>>> import numpy as np
>>> np.set_printoptions(precision=3, suppress=True, linewidth=200)
>>> def tidy(a):
...     return np.round(a, 3) + 0
... 
>>> data = np.loadtxt("block10.csv", delimiter=",")
>>> print(data)
[[-28.   8. -24.]
 [-14.   4. -12.]
 [-14.   4. -12.]
 [-14.   4. -12.]]
>>> f, r1 = data[3], data[1]
>>> print(f @ r1)
356.0
>>> print(f @ f)
356.0
>>> pr = (f @ r1) / (f @ f) * f
>>> print(r1 - pr)
[0. 0. 0.]
>>> print(np.outer(f, r1))
[[196. -56. 168.]
 [-56.  16. -48.]
 [168. -48. 144.]]
>>> print((r1 - pr) @ f)
0.0
>>> print(pr)
[-14.   4. -12.]
>>> print(tidy(np.linalg.norm(f + r1) ** 2 + np.linalg.norm(f - r1) ** 2))
1424.0
>>> print(np.linalg.matrix_rank(np.outer(f, r1)))
1
>>> Y = np.array([[3, 1], [-1, -3], [-1, 0]])
>>> print(np.einsum("ik,kj->ij", data, Y))
[[-68. -52.]
 [-34. -26.]
 [-34. -26.]
 [-34. -26.]]
>>> print(Y.T @ data.T)
[[-68. -34. -34. -34.]
 [-52. -26. -26. -26.]]
>>> print(np.einsum("ij,ij->i", data, data))
[1424.  356.  356.  356.]
>>> Y = data[0, 0] * data[1:] - np.outer(data[1:, 0], data[0])
>>> print(Y)
[[0. 0. 0.]
 [0. 0. 0.]
 [0. 0. 0.]]
>>> print(data[:, 0] / data[0, 0])
[1.  0.5 0.5 0.5]
>>> print(np.linalg.matrix_rank(Y), np.linalg.matrix_rank(data))
0 1
>>> feats = np.load("x.npy")
>>> print(feats)
[[0 3 0 2]
 [3 6 3 5]
 [2 5 2 4]
 [3 6 3 5]]
>>> P = np.triu(np.array([[0, 2, 1, 2], [1, 2, 1, 0], [3, 0, 0, 2], [0, 2, 2, 3]]), 1) + np.eye(4)
>>> Y = P @ feats @ np.linalg.inv(P)
>>> print(P @ feats - feats @ P)
[[ 14.  29.  11.  24.]
 [  2.  -1.  -7.  -8.]
 [  6.   8.  -1.   2.]
 [  0.  -6.  -9. -12.]]
>>> print(tidy(np.poly(Y)))
[  1. -13. -20.   0.   0.]
>>> rng = np.random.default_rng(732)
>>> labels = rng.permutation(4)
>>> print(labels)
[3 2 1 0]
>>> Y = feats[labels][:, labels]
>>> print(np.diag(Y))
[5 2 6 0]
>>> print(Y)
[[5 3 6 3]
 [4 2 5 2]
 [5 3 6 3]
 [2 0 3 0]]
>>> print(tidy(np.sort(np.abs(np.linalg.eigvals(Y)))))
[ 0.    0.    1.39 14.39]
>>> print(tidy(np.linalg.det(Y)), tidy(np.linalg.det(feats[labels])))
0.0 0.0
